$ python3 -q
>>> import numpy as np
>>> import numpy.linalg as la
>>> np.set_printoptions(suppress=True, linewidth=140)
>>> r0 = np.array([0, 0, 0, 2, 0])
>>> F = -1 * np.eye(5) + np.outer(r0, r0)
>>> print(F)
[[-1.  0.  0.  0.  0.]
 [ 0. -1.  0.  0.  0.]
 [ 0.  0. -1.  0.  0.]
 [ 0.  0.  0.  3.  0.]
 [ 0.  0.  0.  0. -1.]]
>>> hat = np.triu(np.array([[2, 1, 2, -1, 2],
...     [-1, 2, -2, 0, 2],
...     [-1, -1, -2, -1, -1],
...     [0, 2, 0, -2, 2],
...     [2, -2, 2, -1, -2]]), 1) + np.eye(5)
>>> A2 = hat @ F @ la.inv(hat)
>>> print(np.poly(A2))
[  1.   1.  -6. -14. -11.  -3.]
>>> A2 = np.array([[2, -2], [2, -2]])
>>> arr = np.tile(A2, (2, 2))
>>> print(arr)
[[ 2 -2  2 -2]
 [ 2 -2  2 -2]
 [ 2 -2  2 -2]
 [ 2 -2  2 -2]]
>>> A2 = np.array([[3, 0, 0], [0, 1, 3], [0, 2, 0], [1, 0, 0]])
>>> print(np.vstack([arr, A2.T]).shape)
(7, 4)
>>> print(np.einsum("ik,kj->ji", arr, A2))
[[ 4  4  4  4]
 [ 2  2  2  2]
 [-6 -6 -6 -6]]
>>> print(np.einsum("ik,kj->ij", arr, A2))
[[ 4  2 -6]
 [ 4  2 -6]
 [ 4  2 -6]
 [ 4  2 -6]]
>>> print(np.einsum("ij,ij->i", arr, arr))
[16 16 16 16]
>>> print(la.matrix_rank(np.vstack([arr, A2.T])))
4
>>> print([round(float(x), 3) for x in la.svd(arr, compute_uv=False)[:3]])
[8.0, 0.0, 0.0]
>>> print(la.cond(arr) > 100)
True
>>> th = np.radians(120)
>>> Rm = np.eye(4)
>>> Rm[0, 0] = Rm[1, 1] = np.cos(th)
>>> Rm[0, 1], Rm[1, 0] = -np.sin(th), np.sin(th)
>>> print(Rm.round(3))
[[-0.5   -0.866  0.     0.   ]
 [ 0.866 -0.5    0.     0.   ]
 [ 0.     0.     1.     0.   ]
 [ 0.     0.     0.     1.   ]]
>>> A2 = arr @ Rm.T
>>> print(np.round(la.svd(arr, compute_uv=False), 3) + 0, np.round(la.svd(A2, compute_uv=False), 3) + 0)
[8. 0. 0. 0.] [8. 0. 0. 0.]
>>> print(np.allclose(arr @ arr.T, A2 @ A2.T))
True
>>> print(A2.round(3))
[[ 0.732  2.732  2.    -2.   ]
 [ 0.732  2.732  2.    -2.   ]
 [ 0.732  2.732  2.    -2.   ]
 [ 0.732  2.732  2.    -2.   ]]
>>> print(np.allclose(la.norm(arr, axis=1), la.norm(A2, axis=1)))
True
>>> print(np.round(la.det(Rm), 3), round(np.trace(Rm), 3))
1.0 1.0
>>> Uu, s, VT = la.svd(arr)
>>> evecs = VT[:(s > 1e-8).sum()]
>>> rng = np.random.default_rng(917)
>>> x = arr[0] + -2 * arr[2] + rng.integers(2) * np.eye(4)[1]
>>> print(x)
[-2.  3. -2.  2.]
>>> print(np.round(np.diag(evecs.T @ evecs), 3))
[0.25 0.25 0.25 0.25]
>>> idx = rng.permutation(4)
>>> print(idx)
[3 0 1 2]
>>> A2 = arr[idx][:, idx]
>>> print(np.trace(A2))
0
>>> r0 = np.array([3, 2, 2])
>>> W0 = np.outer(rng.normal(size=11), r0) + 0.02 * rng.normal(size=(11, 3))
>>> print(W0.round(3))
[[ 0.389  0.264  0.275]
 [ 1.276  0.856  0.832]
 [ 2.526  1.723  1.69 ]
 [ 0.485  0.311  0.276]
 [-5.306 -3.578 -3.549]
 [-1.728 -1.136 -1.119]
 [-3.06  -2.066 -2.047]
 [-3.524 -2.34  -2.316]
 [ 0.999  0.667  0.68 ]
 [-0.897 -0.558 -0.612]
 [ 2.266  1.52   1.452]]
>>> x = np.array([-2, -3, 2])
>>> y = W0 @ x
>>> print(np.round(la.pinv(W0) @ W0, 3) + 0)
[[1. 0. 0.]
 [0. 1. 0.]
 [0. 0. 1.]]
>>> print(np.round(la.lstsq(W0, y)[0], 3))
[-2. -3.  2.]
>>> y = y + 0.05 * rng.normal(size=11)
>>> print(y.round(3))
[-1.024 -3.532 -6.842 -1.319 14.299  4.674  8.264  9.442 -2.724  2.279 -6.19 ]
>>> c, *_ = la.lstsq(W0, y)
>>> print(round(float(la.norm(y - W0 @ c)), 3))
0.109
>>> print(np.round(W0.T @ (y - W0 @ c), 3) + 0)
[0. 0. 0.]
>>> print(c.round())
[-2. -2.  1.]
>>> print(c.round(3))
[-2.088 -2.384  1.494]
>>> dist = la.norm(W0[:, None] - W0[None], axis=-1)
>>> print(dist[9].round(3))
[1.765 2.968 4.714 1.858 6.099 1.132 3.002 3.603 2.601 0.    4.31 ]
>>> print(np.flatnonzero(dist[9] < dist.mean() / 2))
[0 3 5 9]
>>> print(np.unravel_index(dist.round(6).argmax(), dist.shape))
(np.int64(2), np.int64(4))
>>> K = np.load("mat.npy")
>>> print(K)
[[0 1 0 0 0]
 [1 0 0 0 0]
 [0 0 0 1 1]
 [0 0 1 0 1]
 [0 0 1 1 0]]
>>> print(np.all(la.eigvalsh(K) > 0))
False
>>> print(np.round(la.eigvalsh(K).min(), 3))
-1.0
>>> idx = rng.integers(0, 3, 3)
>>> mat = np.array([[3, -3, 2], [2, -1, -2], [-3, 0, -2]]) * (idx[:, None] == idx)
>>> print(mat)
[[ 3  0  2]
 [ 0 -1  0]
 [-3  0 -2]]
>>> cent = W0[[4, 10]].astype(float)
>>> for _ in range(3):
...     idx = la.norm(W0[:, None] - cent, axis=-1).argmin(axis=1)
...     cent = np.array([W0[idx == j].mean(axis=0) for j in range(2)])
... 
>>> print(idx)
[1 1 1 1 0 0 0 0 1 1 1]
>>> print(np.bincount(idx))
[4 7]
>>> print(round(float(la.norm(mat, 2) / la.norm(mat)), 3))
0.981
>>> Uu, s, VT = la.svd(mat)
>>> evecs = VT[:(s > 1e-8).sum()]
>>> x = mat[2] + -3 * mat[1] + rng.integers(2) * np.eye(3)[2]
>>> print(x)
[-3.  3. -1.]
>>> print(np.allclose(evecs.T @ evecs @ x, x))
False
>>> print(np.round(np.diag(evecs.T @ evecs), 3))
[0.692 1.    0.308]
>>> x = np.array([2, 3, 0])
>>> print(mat @ np.ones(3))
[ 5. -1. -5.]
>>> print(la.norm(mat @ x) <= la.norm(mat, 2) * la.norm(x) + 1e-9)
True
>>> print(mat * x)
[[ 6  0  0]
 [ 0 -3  0]
 [-6  0  0]]
>>> print(mat @ np.eye(3)[2])
[ 2.  0. -2.]
>>> print(np.sign((mat @ x).round(6)))
[ 1 -1 -1]
>>> print((mat * x).sum(axis=1))
[ 6 -3 -6]
>>> m1 = np.load("m.npy")
>>> print(m1)
[[ 3.05  2.    1.   -1.    3.  ]
 [-2.    2.05  2.   -1.   -3.  ]
 [ 2.    3.   -2.95  1.   -2.  ]
 [-1.   -3.    1.    1.05 -2.  ]
 [ 3.    2.    1.   -1.    3.05]]
>>> r0, g = m1[3], m1[2]
>>> print(r0 @ g)
-8.9
>>> pr = (r0 @ g) / (r0 @ r0) * r0
>>> print(np.round(np.outer(r0, g), 3))
[[-2.    -3.     2.95  -1.     2.   ]
 [-6.    -9.     8.85  -3.     6.   ]
 [ 2.     3.    -2.95   1.    -2.   ]
 [ 2.1    3.15  -3.098  1.05  -2.1  ]
 [-4.    -6.     5.9   -2.     4.   ]]
>>> A2 = m1 / np.sqrt((m1 ** 2).mean(axis=1, keepdims=True))
>>> print(la.matrix_rank(A2) == la.matrix_rank(m1))
True
>>> print(np.round(la.norm(A2, axis=1), 3))
[2.236 2.236 2.236 2.236 2.236]
>>> print(A2[1].round(3))
[-0.949  0.973  0.949 -0.475 -1.424]
>>> J = np.load("layer5.npy")
>>> print(J)
[[2. 1. 0.]
 [0. 2. 1.]
 [0. 0. 2.]]
>>> idx = rng.permutation(5)
>>> A2 = m1[:, idx] * rng.choice([-1, 1], 5)
>>> print(A2)
[[ 1.    1.   -3.05  2.    3.  ]
 [ 1.    2.    2.    2.05 -3.  ]
 [-1.   -2.95 -2.    3.   -2.  ]
 [-1.05  1.    1.   -3.   -2.  ]
 [ 1.    1.   -3.    2.    3.05]]
>>> Uu, _, VT = la.svd(m1.T @ A2)
>>> print(np.round(Uu @ VT, 3) + 0)
[[ 0.  0. -1.  0.  0.]
 [ 0.  0.  0.  1.  0.]
 [ 0.  1.  0.  0.  0.]
 [-1.  0.  0.  0.  0.]
 [ 0.  0.  0.  0.  1.]]
>>> print(round(float(la.det(J[::-1])), 3))
-8.0
>>> print(np.poly(J))
[ 1. -6. 12. -8.]
>>> print(np.kron(np.eye(2, dtype=int), J))
[[2. 1. 0. 0. 0. 0.]
 [0. 2. 1. 0. 0. 0.]
 [0. 0. 2. 0. 0. 0.]
 [0. 0. 0. 2. 1. 0.]
 [0. 0. 0. 0. 2. 1.]
 [0. 0. 0. 0. 0. 2.]]
>>> print(K @ K)
[[1 0 0 0 0]
 [0 1 0 0 0]
 [0 0 2 1 1]
 [0 0 1 2 1]
 [0 0 1 1 2]]
>>> low = np.diag(K.sum(axis=1)) - K
>>> print(la.matrix_rank(low))
3
>>> print(np.round(la.eigvalsh(low), 3) + 0)
[0. 0. 2. 3. 3.]
>>> print((la.eigvalsh(low) < 1e-8).sum())
2
>>> print(round(la.det(low[1:, 1:])))
0
>>> idx = rng.permutation(3)
>>> A2 = J[:, idx] * rng.choice([-1, 1], 3)
>>> print(A2)
[[ 2. -0. -1.]
 [ 0. -1. -2.]
 [ 0. -2. -0.]]
>>> Uu, _, VT = la.svd(J.T @ A2)
>>> print(idx)
[0 2 1]
>>> print(np.round(Uu @ VT, 3) + 0)
[[ 1.  0.  0.]
 [ 0.  0. -1.]
 [ 0. -1.  0.]]
>>> print(round(la.eigvals(A2).sum().real, 3))
1.0
>>> print(round(float(la.det(A2[::-1])), 3))
8.0
>>> print(np.einsum("ij,ji->", A2, A2))
13.0
>>> print(np.einsum("ii->", A2))
1.0
>>> O, _ = la.qr(np.array([[-1.6, -1.1, 0.9, 0.5],
...     [1.3, -0.5, -0.3, -0.1],
...     [0.3, 0.3, 1.0, 0.8],
...     [0.3, -1.7, 0.1, -0.5]]))
>>> M = O[:, :4]
>>> print(M.round(3))
[[-0.76  -0.409 -0.228 -0.451]
 [ 0.618 -0.337 -0.054 -0.708]
 [ 0.143  0.122 -0.972  0.141]
 [ 0.143 -0.839 -0.008  0.525]]
>>> print(np.round(la.norm(M, axis=0), 3))
[1. 1. 1. 1.]
>>> hat = np.triu(np.array([[1, -3, 3, -2], [-2, 2, -3, -1], [1, -3, -2, 3], [3, -1, 3, 0]]), 1) + np.eye(4)
>>> A2 = hat @ M @ la.inv(hat)
>>> print(round(np.trace(A2), 3), np.round(np.trace(M), 3))
-1.545 -1.545
>>> print(np.round(np.poly(A2), 3) + 0)
[ 1.     1.545  0.    -1.545 -1.   ]
>>> print(la.matrix_rank(A2))
4
>>> print(round(float(la.det(A2)), 3))
-1.0
